>>> import numpy as np
>>> np.set_printoptions(precision=1, suppress=True, linewidth=200)
>>> arr = np.array([[-15.8, 40.4, 9.1],
...     [-5.9, -17.6, 9.7],
...     [-16.1, 38.5, 8.5],
...     [-14.0, 40.3, 11.4],
...     [-4.4, -18.5, 8.2],
...     [-16.1, 40.4, 10.8],
...     [-17.6, 39.9, 9.0],
...     [-3.4, -17.9, 9.8],
...     [-3.1, -16.6, 9.5],
...     [-16.5, 38.2, 10.6],
...     [-4.6, -18.5, 9.7]])
>>> G = np.cov(arr, rowvar=False)
>>> print(G.shape)
(3, 3)
>>> print(np.round(np.corrcoef(arr[:, 2], arr[:, 0])[0, 1], 1))
-0.2
>>> print(G)
[[  38.7 -183.5   -1.3]
 [-183.5  900.5    8.4]
 [  -1.3    8.4    0.9]]
>>> print(np.median(arr, axis=0))
[-14.   38.2   9.7]
>>> print(np.argsort(-arr.std(axis=0).round(6), kind="stable"))
[1 0 2]
>>> D = np.linalg.norm(arr[:, None] - arr[None], axis=-1)
>>> print(np.linalg.norm(arr - arr.mean(axis=0), axis=1))
[27.4 31.5 25.6 27.1 32.7 27.5 27.3 32.2 31.  25.4 32.6]
>>> print(D[:5, :5])
[[ 0.  58.8  2.   2.9 60. ]
 [58.8  0.  57.  58.5  2.3]
 [ 2.  57.   0.   4.  58.2]
 [ 2.9 58.5  4.   0.  59.7]
 [60.   2.3 58.2 59.7  0. ]]
>>> print(np.unravel_index(D.round(6).argmax(), D.shape))
(np.int64(4), np.int64(5))
>>> print(D.shape)
(11, 11)
>>> print(D[5].round(6).argsort(kind="stable")[:4])
[5 0 3 9]
>>> M2 = arr / np.linalg.norm(arr, axis=1, keepdims=True)
>>> G = M2 @ M2.T
>>> print(G)
[[ 1.  -0.6  1.   1.  -0.7  1.   1.  -0.6 -0.6  1.  -0.6]
 [-0.6  1.  -0.6 -0.6  1.  -0.5 -0.5  1.   1.  -0.5  1. ]
 [ 1.  -0.6  1.   1.  -0.6  1.   1.  -0.6 -0.6  1.  -0.6]
 [ 1.  -0.6  1.   1.  -0.6  1.   1.  -0.6 -0.6  1.  -0.6]
 [-0.7  1.  -0.6 -0.6  1.  -0.6 -0.6  1.   1.  -0.6  1. ]
 [ 1.  -0.5  1.   1.  -0.6  1.   1.  -0.6 -0.6  1.  -0.6]
 [ 1.  -0.5  1.   1.  -0.6  1.   1.  -0.6 -0.6  1.  -0.6]
 [-0.6  1.  -0.6 -0.6  1.  -0.6 -0.6  1.   1.  -0.6  1. ]
 [-0.6  1.  -0.6 -0.6  1.  -0.6 -0.6  1.   1.  -0.6  1. ]
 [ 1.  -0.5  1.   1.  -0.6  1.   1.  -0.6 -0.6  1.  -0.6]
 [-0.6  1.  -0.6 -0.6  1.  -0.6 -0.6  1.   1.  -0.6  1. ]]
>>> print(G[0])
[ 1.  -0.6  1.   1.  -0.7  1.   1.  -0.6 -0.6  1.  -0.6]
>>> print(round(float(np.degrees(np.arccos(np.clip(G[0, 7], -1, 1)))), 1))
129.3
>>> print(np.argwhere(np.triu(np.abs(G) > 0.95, 1)))
[[ 0  2]
 [ 0  3]
 [ 0  5]
 [ 0  6]
 [ 0  9]
 [ 1  4]
 [ 1  7]
 [ 1  8]
 [ 1 10]
 [ 2  3]
 [ 2  5]
 [ 2  6]
 [ 2  9]
 [ 3  5]
 [ 3  6]
 [ 3  9]
 [ 4  7]
 [ 4  8]
 [ 4 10]
 [ 5  6]
 [ 5  9]
 [ 6  9]
 [ 7  8]
 [ 7 10]
 [ 8 10]]
>>> print((G - 2 * np.eye(11)).round(6).argmax(axis=1))
[ 2 10  6  5 10  9  2  8  7  5  7]
>>> print((np.abs(G) > 0.9).astype(int))
[[1 0 1 1 0 1 1 0 0 1 0]
 [0 1 0 0 1 0 0 1 1 0 1]
 [1 0 1 1 0 1 1 0 0 1 0]
 [1 0 1 1 0 1 1 0 0 1 0]
 [0 1 0 0 1 0 0 1 1 0 1]
 [1 0 1 1 0 1 1 0 0 1 0]
 [1 0 1 1 0 1 1 0 0 1 0]
 [0 1 0 0 1 0 0 1 1 0 1]
 [0 1 0 0 1 0 0 1 1 0 1]
 [1 0 1 1 0 1 1 0 0 1 0]
 [0 1 0 0 1 0 0 1 1 0 1]]
>>> cen = arr - arr.mean(axis=0)
>>> V = np.linalg.svd(cen)[2][:2]
>>> M2 = cen - cen @ V.T @ V
>>> print(M2.std(axis=0))
[0.4 0.1 0.6]
>>> print(np.diag(V.T @ V))
[0.7 1.  0.3]
>>> print(round(np.linalg.norm(M2) / np.linalg.norm(cen), 1))
0.0
>>> print((cen @ V.T).std(axis=0))
[29.2  1.2]
>>> data = np.load("a.npy")
>>> print(data)
[[ 0. -2.  2.]
 [-2.  0.  0.]
 [ 2.  0.  0.]]
>>> # equal to its transpose
>>> print([round(float(np.linalg.det(data[:i, :i])), 2) + 0 for i in range(1, 4)])
[0.0, -4.0, 0.0]
>>> print(np.round(np.linalg.eigvalsh(data).min(), 1))
-2.8
>>> t3 = np.stack([data, -1 * data, data[::-1]])
>>> print(t3.sum(axis=0))
[[ 2.  0.  0.]
 [-2.  0.  0.]
 [ 0. -2.  2.]]
>>> print(t3.shape)
(3, 3, 3)
>>> print(np.linalg.det(t3))
[0. 0. 0.]
>>> rng = np.random.default_rng(886419)
>>> M2 = data + rng.integers(-2, 3, (3, 2)) @ rng.integers(-2, 3, (2, 3))
>>> print(M2)
[[-4.  0.  4.]
 [-2. -2. -4.]
 [ 6.  1.  4.]]
>>> print(np.abs(M2 - data).sum(axis=1))
[8. 6. 9.]
>>> print(M2 - data)
[[-4.  2.  2.]
 [ 0. -2. -4.]
 [ 4.  1.  4.]]
>>> print(np.round(np.linalg.svd(M2 - data, compute_uv=False), 1) + 0)
[6.8 5.6 0. ]
>>> vals, V = np.linalg.eigh(data)
>>> x0 = np.array([1, 2, 5])
>>> print((np.sign(V[:, -1].round(6)) == np.sign(V[0, -1].round(6))).astype(int))
[1 0 1]
>>> print(x0 @ data @ x0 / (x0 @ x0), np.round(vals[0], 1), np.round(vals[-1], 1))
0.4 -2.8 2.8
>>> print(np.linalg.eigvalsh(data[1:, 1:]))
[0. 0.]
>>> E = np.array([[-3, -2, -1, -3], [-2, 2, 3, 2], [-1, -3, 0, 2]])
>>> E[-1] = E[0] + 3 * E[1]
>>> print(E)
[[-3 -2 -1 -3]
 [-2  2  3  2]
 [-9  4  8  3]]
>>> print(np.abs(np.diag(np.linalg.qr(E)[1])) > 1e-9)
[ True  True False]
>>> print(E @ np.linalg.pinv(E) @ E)
[[-3. -2. -1. -3.]
 [-2.  2.  3.  2.]
 [-9.  4.  8.  3.]]
>>> print(np.allclose(E[:-1].T @ np.linalg.lstsq(E[:-1].T, E[-1])[0], E[-1]))
True
>>> print(np.linalg.lstsq(E[:-1].T, E[-1])[2])
2
